% ipython --no-banner

In [1]: import numpy as np

In [2]: import numpy.linalg as la

In [3]: np.set_printoptions(suppress=True, linewidth=160)

In [4]: F = np.load("a.npy")

In [5]: F
Out[5]: 
array([[3, 4, 0, 0],
       [1, 0, 0, 0],
       [0, 0, 3, 4],
       [0, 0, 1, 0]])

In [6]: # 2 blocks once reordered

In [7]: th = np.radians(45)

In [8]: Rm = np.eye(4)

In [9]: Rm[3, 3] = Rm[2, 2] = np.cos(th)

In [10]: Rm[3, 2], Rm[2, 3] = -np.sin(th), np.sin(th)

In [11]: Rm.round(1)
Out[11]: 
array([[ 1. ,  0. ,  0. ,  0. ],
       [ 0. ,  1. ,  0. ,  0. ],
       [ 0. ,  0. ,  0.7,  0.7],
       [ 0. ,  0. , -0.7,  0.7]])

In [12]: M2 = F @ Rm.T

In [13]: np.round(np.abs(M2 - F).max(axis=0), 1)
Out[13]: array([0. , 0. , 1.9, 3.3])

In [14]: np.allclose(la.norm(F, axis=1), la.norm(M2, axis=1))
Out[14]: True

In [15]: np.round(la.det(Rm), 1), round(np.trace(Rm), 1)
Out[15]: (np.float64(1.0), np.float64(3.4))

In [16]: M2.round(1)
Out[16]: 
array([[ 3. ,  4. ,  0. ,  0. ],
       [ 1. ,  0. ,  0. ,  0. ],
       [ 0. ,  0. ,  4.9,  0.7],
       [ 0. ,  0. ,  0.7, -0.7]])

In [17]: M2 = np.array([[-1, 2, 1]])

In [18]: mat = M2.T @ M2

In [19]: mat
Out[19]: 
array([[ 1, -2, -1],
       [-2,  4,  2],
       [-1,  2,  1]])

In [20]: ev, vecs = la.eigh(mat)

In [21]: np.round(np.abs(vecs[:, -1]), 1)
Out[21]: array([0.4, 0.8, 0.4])

In [22]: np.round(vecs.T @ mat @ vecs, 1) + 0
Out[22]: 
array([[0., 0., 0.],
       [0., 0., 0.],
       [0., 0., 6.]])

In [23]: np.round(la.eigvalsh(mat @ mat), 1) + 0
Out[23]: array([ 0.,  0., 36.])

In [24]: np.round(la.eigvalsh(mat + -2 * np.eye(3)), 1)
Out[24]: array([-2., -2.,  4.])
